$ python3 -q
>>> import numpy as np
>>> np.set_printoptions(precision=2, suppress=True, linewidth=100, floatmode="fixed")
>>> def rd(a):
...     return np.round(a, 2) + 0
... 
>>> B = np.array([[-2, -2, -3, 2], [-2, 2, 2, -2], [-1, 0, 1, 1], [1, 1, 3, 1]])
>>> B[-1] = B[0]
>>> mat = B + 0.3 * np.eye(4)
>>> mat
array([[-1.70, -2.00, -3.00,  2.00],
       [-2.00,  2.30,  2.00, -2.00],
       [-1.00,  0.00,  1.30,  1.00],
       [-2.00, -2.00, -3.00,  2.30]])
>>> x0 = np.array([2, 2, 0, 1])
>>> target = mat @ x0
>>> b, lr = np.zeros(4), 1 / np.linalg.norm(mat, 2) ** 2
>>> for i in range(20):
...     b -= lr * mat.T @ (mat @ b - target)
...     if i % 5 == 0: print(i, round(np.linalg.norm(mat @ b - target), 2))
... 
0 3.83
5 1.24
10 0.49
15 0.29
>>> rd(b)
array([ 1.61,  0.07,  0.59, -0.28])
>>> W0 = np.load("data.npy")
>>> W0
array([[ 14.42, -13.86,  -0.18],
       [  7.82,  -9.80,  15.58],
       [  5.42, -19.20,  -1.40],
       [ 15.77,  -3.32,  11.84],
       [  3.80, -13.96, -13.81],
       [  5.68,  -6.17,  18.16],
       [ -9.69, -10.70,  13.84],
       [ 18.38,   7.86,  -0.43],
       [ 19.29,  -5.10,   1.42],
       [ -4.60, -18.16,   6.99],
       [  1.83,   7.75,  18.35],
       [ 15.64,  -3.21,  12.05],
       [ 11.87,   5.10,  15.27]])
>>> labels = W0[:, 0] > np.median(W0[:, 0])
>>> f = W0[labels].mean(axis=0) - W0[~labels].mean(axis=0)
>>> ((W0 - W0.mean(axis=0)) @ f > 0).astype(int)
array([1, 0, 0, 1, 0, 0, 0, 1, 1, 0, 1, 1, 1])
>>> labels.astype(int)
array([1, 0, 0, 1, 0, 0, 0, 1, 1, 0, 0, 1, 1])
>>> rd(f)
array([14.43,  7.95, -1.58])
>>> rd((((W0 - W0.mean(axis=0)) @ f > 0) == labels).mean())
np.float64(0.92)
>>> Ac = W0 - W0.mean(axis=0)
>>> U, sig, vt = np.linalg.svd(Ac, full_matrices=False)
>>> rd(sig ** 2 / (sig ** 2).sum())
array([0.50, 0.39, 0.10])
>>> rd(vt[0] * np.sign(vt[0, np.abs(vt[0]).argmax()]))
array([0.30, 0.72, 0.62])
>>> np.linalg.matrix_rank(Ac)
np.int64(3)
>>> rd(np.abs(vt[-1]))
array([0.57, 0.66, 0.49])
>>> rd(Ac.mean(axis=0))
array([0.00, 0.00, 0.00])
>>> X = np.tanh(np.array([[0.4, -1.4],
...     [1.1, -0.8],
...     [-0.2, -0.4],
...     [-0.3, 0.7],
...     [0.9, 0.0],
...     [0.6, -0.5],
...     [1.1, -0.3],
...     [1.1, 1.4],
...     [0.8, 0.6],
...     [0.7, -0.8],
...     [-0.4, 0.9],
...     [-1.0, 0.9],
...     [1.0, 1.0],
...     [-0.9, 0.0],
...     [1.5, 0.4],
...     [0.2, -1.2],
...     [-0.7, -0.9]]) @ np.array([[-0.3, -1.6, 0.5], [-1.2, -0.4, 0.6]]))
>>> rd(X)
array([[ 0.92, -0.08, -0.56],
       [ 0.56, -0.89,  0.07],
       [ 0.49,  0.45, -0.33],
       [-0.64,  0.20,  0.26],
       [-0.26, -0.89,  0.42],
       [ 0.40, -0.64,  0.00],
       [ 0.03, -0.93,  0.35],
       [-0.96, -0.98,  0.88],
       [-0.74, -0.91,  0.64],
       [ 0.64, -0.66, -0.13],
       [-0.74,  0.27,  0.33],
       [-0.65,  0.85,  0.04],
       [-0.91, -0.96,  0.80],
       [ 0.26,  0.89, -0.42],
       [-0.73, -0.99,  0.76],
       [ 0.88,  0.16, -0.55],
       [ 0.86,  0.90, -0.71]])
>>> t3 = np.stack([mat, 3 * mat, mat[::-1]])
>>> t3.shape
(3, 4, 4)
>>> rd(np.linalg.det(t3))
array([  -2.85, -230.92,   -2.85])
>>> (t3 @ mat.T).shape
(3, 4, 4)
>>> rd(np.einsum("bij,cij->bc", t3, t3))
array([[ 63.16, 189.48,  47.20],
       [189.48, 568.44, 141.60],
       [ 47.20, 141.60,  63.16]])
>>> x0 = np.array([3, 2, 2])
>>> h = np.maximum(X @ x0, 0)
>>> rd(np.maximum(X @ (3 * x0), 0))
array([4.37, 0.08, 5.15, 0.00, 0.00, 0.00, 0.00, 0.00, 0.00, 0.96, 0.00, 0.00, 0.00, 5.20, 0.00,
       5.57, 8.87])
>>> rd(X.T @ h)
array([ 7.03,  4.93, -5.28])
>>> rd(np.tanh(X @ x0))
array([ 0.90,  0.03,  0.94, -0.75, -0.94, -0.09, -0.78, -1.00, -0.99,  0.31, -0.77, -0.19, -1.00,
        0.94, -0.99,  0.95,  0.99])
>>> rd(X * (h > 1e-9)[:, None])
array([[ 0.92, -0.08, -0.56],
       [ 0.56, -0.89,  0.07],
       [ 0.49,  0.45, -0.33],
       [ 0.00,  0.00,  0.00],
       [ 0.00,  0.00,  0.00],
       [ 0.00,  0.00,  0.00],
       [ 0.00,  0.00,  0.00],
       [ 0.00,  0.00,  0.00],
       [ 0.00,  0.00,  0.00],
       [ 0.64, -0.66, -0.13],
       [ 0.00,  0.00,  0.00],
       [ 0.00,  0.00,  0.00],
       [ 0.00,  0.00,  0.00],
       [ 0.26,  0.89, -0.42],
       [ 0.00,  0.00,  0.00],
       [ 0.88,  0.16, -0.55],
       [ 0.86,  0.90, -0.71]])
>>> B = np.array([[-3, 2, 2]])
>>> m1 = B.T @ B
>>> m1
array([[ 9, -6, -6],
       [-6,  4,  4],
       [-6,  4,  4]])
>>> # columns 1 and 2 are equal
>>> proj = np.triu(np.array([[3, 1, 1], [2, 3, 4], [3, 2, 4]]), 1) + np.eye(3)
>>> B = proj @ m1 @ np.linalg.inv(proj)
>>> proj @ m1 - m1 @ proj
array([[-12.00,  -1.00,  23.00],
       [-24.00,  22.00,   6.00],
       [  0.00,   6.00, -10.00]])
>>> np.linalg.matrix_rank(B)
np.int64(1)
>>> np.trace(B), np.trace(m1)
(np.float64(17.0), np.int64(17))
>>> B
array([[  -3.00,    5.00,  -15.00],
       [ -30.00,   50.00, -150.00],
       [  -6.00,   10.00,  -30.00]])
>>> rd(np.poly(B))
array([  1.00, -17.00,   0.00,   0.00])
>>> B = np.array([[1, 9], [-9, -1], [5, 1]])
>>> B.T @ m1.T
array([[ 33, -22, -22],
       [ 81, -54, -54]])
>>> np.einsum("ik,kj->ij", m1, B)
array([[ 33,  81],
       [-22, -54],
       [-22, -54]])
>>> m1 @ B
array([[ 33,  81],
       [-22, -54],
       [-22, -54]])
>>> np.einsum("ik,kj->ji", m1, B)
array([[ 33, -22, -22],
       [ 81, -54, -54]])
>>> np.linalg.matrix_rank(m1 @ B)
np.int64(1)
>>> m1 @ m1
array([[ 153, -102, -102],
       [-102,   68,   68],
       [-102,   68,   68]])
>>> rd(np.sort(np.abs(np.linalg.eigvals(m1))))
array([ 0.00,  0.00, 17.00])
>>> (m1 + m1.T) / 2
array([[ 9.00, -6.00, -6.00],
       [-6.00,  4.00,  4.00],
       [-6.00,  4.00,  4.00]])
>>> rd(np.linalg.det(m1))
np.float64(0.0)
>>> np.linalg.matrix_power(m1, 3)
array([[ 2601, -1734, -1734],
       [-1734,  1156,  1156],
       [-1734,  1156,  1156]])
>>> ev, evecs = np.linalg.eigh(m1)
>>> x0 = np.array([-3, 2, 0])
>>> rd(np.linalg.eigvalsh(m1[1:, 1:]))
array([0.00, 8.00])
>>> np.abs(m1).sum(axis=1).max(), rd(np.abs(ev).max())
(np.int64(21), np.float64(17.0))
>>> def softmax(z):
...     e = np.exp(z - z.max(axis=-1, keepdims=True))
...     return e / e.sum(axis=-1, keepdims=True)
... 
>>> rd(softmax(m1).sum(axis=1))
array([1.00, 1.00, 1.00])
>>> rd(softmax(10 * m1[1]))
array([0.00, 0.50, 0.50])
>>> scores = m1 @ m1.T / np.sqrt(3)
>>> rd(softmax(scores))
array([[1.00, 0.00, 0.00],
       [0.00, 0.50, 0.50],
       [0.00, 0.50, 0.50]])
>>> softmax(scores)[1] @ m1
array([-6.00,  4.00,  4.00])
>>> F = np.load("run18.npy")
>>> F
array([[-3.00,  0.00,  0.00,  0.00],
       [ 0.00,  3.00,  5.00,  3.00],
       [ 0.00,  5.00,  5.00,  4.00],
       [ 0.00,  4.00,  2.00,  4.00]])
>>> # splits into 2 blocks
>>> B = np.c_[W0[:, :1] @ np.array([[-2]]), np.array([2, 2, 1, 3, 0, 0, 0, 3, 0, 1, 2, 2, 0])]
>>> B
array([[-28.84,   2.00],
       [-15.64,   2.00],
       [-10.84,   1.00],
       [-31.54,   3.00],
       [ -7.60,   0.00],
       [-11.36,   0.00],
       [ 19.38,   0.00],
       [-36.76,   3.00],
       [-38.58,   0.00],
       [  9.20,   1.00],
       [ -3.66,   2.00],
       [-31.28,   2.00],
       [-23.74,   0.00]])
>>> np.linalg.matrix_rank(B)
np.int64(2)
>>> rd(np.linalg.norm(np.linalg.qr(W0)[0].T @ B, axis=0) ** 2 / ((B ** 2).sum(axis=0) + 1e-12))
array([1.00, 0.61])
>>> rd(np.linalg.norm(B - W0 @ np.linalg.lstsq(W0, B)[0], axis=0))
array([0.00, 3.73])
>>> ev, evecs = np.linalg.eig(F)
>>> rd(F @ evecs[:, 0] - ev[0] * evecs[:, 0])
array([0.00, 0.00, 0.00, 0.00])
>>> rd(np.sort(np.linalg.eigvals(F @ F)))
array([  0.93,   1.53,   9.00, 137.54])
>>> B = np.linalg.inv(F)
>>> rd(np.linalg.inv(B))
array([[-3.00,  0.00,  0.00,  0.00],
       [ 0.00,  3.00,  5.00,  3.00],
       [ 0.00,  5.00,  5.00,  4.00],
       [ 0.00,  4.00,  2.00,  4.00]])
>>> np.allclose(B, F.T)
False
>>> A = np.load("block4.npy")
>>> A
array([[ 1,  2,  1],
       [ 1,  3,  1],
       [ 3,  3,  1],
       [ 5,  4,  1],
       [ 6,  4,  3],
       [ 7,  5,  4],
       [ 8,  6,  4],
       [ 9,  8,  4],
       [11,  8,  4],
       [12, 10,  4],
       [13, 12,  5],
       [15, 14,  5],
       [15, 14,  6],
       [17, 16,  6],
       [18, 17,  7],
       [20, 18,  7],
       [21, 20,  9],
       [22, 22, 11],
       [22, 24, 13],
       [23, 26, 14],
       [24, 28, 16],
       [24, 28, 18],
       [26, 29, 19],
       [26, 29, 19],
       [27, 31, 21],
       [27, 31, 22]])
>>> Ac = A - A.mean(axis=0)
>>> U, sig, vt = np.linalg.svd(Ac, full_matrices=False)
>>> np.abs(vt[0]).argmax()
np.int64(1)
>>> rd(np.abs(vt[-1]))
array([0.55, 0.73, 0.41])
>>> rd((sig ** 2).sum() ** 2 / (sig ** 4).sum())
np.float64(1.05)
>>> np.searchsorted(np.cumsum(sig ** 2) / (sig ** 2).sum(), 0.9) + 1
np.int64(1)
>>> rd(vt[0] * np.sign(vt[0, np.abs(vt[0]).argmax()]))
array([0.57, 0.68, 0.45])
>>> rd(Ac.mean(axis=0))
array([0.00, 0.00, 0.00])
>>> rd(np.linalg.norm(A, "nuc"))
np.float64(158.65)
>>> rd(np.linalg.norm(A, axis=0))
array([89.79, 95.16, 55.74])
>>> rd(np.linalg.norm(A, 1)), rd(np.linalg.norm(A, np.inf))
(np.float64(412.0), np.float64(80.0))
>>> A[22] @ A[18]
np.int64(1515)
>>> d = np.linalg.norm(A[:, None] - A[None], axis=-1)
>>> d[5].round(6).argsort(kind="stable")[:4]
array([5, 6, 4, 7])
>>> d.shape
(26, 26)
>>> np.unravel_index(d.round(6).argmax(), d.shape)
(np.int64(0), np.int64(25))
>>> np.linalg.matrix_rank(d ** 2)
np.int64(5)
>>> rd(d[:5, :5])
array([[0.00, 1.00, 2.24, 4.47, 5.74],
       [1.00, 0.00, 2.00, 4.12, 5.48],
       [2.24, 2.00, 0.00, 2.24, 3.74],
       [4.47, 4.12, 2.24, 0.00, 2.24],
       [5.74, 5.48, 3.74, 2.24, 0.00]])
>>> np.flatnonzero(d[5] < d.mean() / 2)
array([0, 1, 2, 3, 4, 5, 6, 7, 8, 9])
>>> B = np.array([[1, 0], [0, 0]])
>>> Z = np.array([[4]])
>>> arr = np.block([[B, np.zeros((2, 1))], [np.zeros((1, 2)), Z]])
>>> arr
array([[1.00, 0.00, 0.00],
       [0.00, 0.00, 0.00],
       [0.00, 0.00, 4.00]])
>>> # null space of dimension 1
>>> U, sig, vt = np.linalg.svd(arr)
>>> sig
array([4.00, 1.00, 0.00])
>>> np.argmax(sig[:-1] / (sig[1:] + 1e-6)) + 1
np.int64(2)
>>> B = U[:, :2] @ np.diag(sig[:2]) @ vt[:2]
>>> np.abs(arr - B).max()
np.float64(0.0)
>>> rd(np.linalg.norm(arr - B, 2)), sig[2]
(np.float64(0.0), np.float64(0.0))
>>> np.linalg.matrix_rank(B)
np.int64(2)
>>> rd(np.linalg.norm(arr - B) / np.linalg.norm(arr))
np.float64(0.0)
>>> ev, evecs = np.linalg.eigh(arr)
>>> x0 = np.array([2, -3, -1])
>>> rd(x0 @ arr @ x0 / (x0 @ x0)), ev[0], ev[-1]
(np.float64(0.57), np.float64(0.0), np.float64(4.0))
>>> x0 @ arr @ x0
np.float64(8.0)
>>> evecs * np.abs(ev) @ evecs.T
array([[1.00, 0.00, 0.00],
       [0.00, 0.00, 0.00],
       [0.00, 0.00, 4.00]])
>>> evecs * np.maximum(ev, 0) @ evecs.T
array([[1.00, 0.00, 0.00],
       [0.00, 0.00, 0.00],
       [0.00, 0.00, 4.00]])
>>> np.abs(arr).sum(axis=1).max(), np.abs(ev).max()
(np.float64(4.0), np.float64(4.0))
>>> (np.sign(evecs[:, -1].round(6)) == np.sign(evecs[0, -1].round(6))).astype(int)
array([1, 1, 0])
>>> proj = np.triu(np.array([[-1, 0, -1], [2, 0, -1], [0, 2, 2]]), 1) + np.eye(3)
>>> B = proj @ arr @ np.linalg.inv(proj)
>>> B
array([[ 1.00,  0.00, -3.00],
       [ 0.00,  0.00, -4.00],
       [ 0.00,  0.00,  4.00]])
>>> r = np.linalg.matrix_rank(arr)
>>> r
np.int64(2)
>>> ns = np.linalg.svd(arr)[2][r:].T
>>> [int(np.linalg.matrix_rank(arr[:, :j + 1])) for j in range(3)]
[1, 1, 2]
>>> arr @ ns
array([[0.00],
       [0.00],
       [0.00]])
>>> [int(np.linalg.matrix_rank(np.delete(arr, i, axis=0))) for i in range(3)]
[1, 2, 1]
>>> np.linalg.lstsq(arr[:-1].T, arr[-1])[2]
np.int32(1)
>>> np.unique(arr.round(6), axis=0).shape
(3, 3)
>>> np.abs(np.diag(np.linalg.qr(arr)[1])) > 1e-9
array([ True, False,  True])
>>> np.allclose(arr[:-1].T @ np.linalg.lstsq(arr[:-1].T, arr[-1])[0], arr[-1])
False
>>> feats = np.load("dump.npy")
>>> feats
array([[ 8,  5,  1],
       [ 1, -3, -8],
       [ 0,  7,  4]])
>>> q, evecs = np.linalg.qr(feats[:, :1])[0], np.linalg.qr(feats[:, 1:])[0]
>>> sig = np.linalg.svd(q.T @ evecs, compute_uv=False)
>>> (sig > 0.9).sum()
np.int64(0)
>>> rd(np.degrees(np.arccos(sig.clip(0, 1))))
array([45.51])
>>> rd(sig)
array([0.70])
>>> t3 = np.stack([feats, -1 * feats, feats[::-1]])
>>> t3.sum(axis=0)
array([[ 0,  7,  4],
       [ 1, -3, -8],
       [ 8,  5,  1]])
>>> np.einsum("bij,cij->bc", t3, t3)
array([[ 229, -229,  152],
       [-229,  229, -152],
       [ 152, -152,  229]])
>>> (t3 @ feats.T).shape
(3, 3, 3)
>>> np.linalg.matrix_rank(t3.reshape(3, -1))
np.int64(2)
>>> t3.shape
(3, 3, 3)
>>> ev, evecs = np.linalg.eig(mat)
>>> rd(ev)
array([-1.70,  0.30,  1.30,  4.30])
>>> rd(np.sort(np.linalg.eigvals(mat @ mat)))
array([ 0.09,  1.69,  2.89, 18.49])
>>> rd(mat @ evecs[:, 0] - ev[0] * evecs[:, 0])
array([0.00, 0.00, 0.00, 0.00])
>>> rd(np.sort(np.linalg.eigvals(mat.T)))
array([-1.70,  0.30,  1.30,  4.30])
>>> rd(np.sort(np.linalg.eigvals(np.linalg.inv(mat))))
array([-0.59,  0.23,  0.77,  3.33])
>>> rd(np.prod(ev))
np.float64(-2.85)
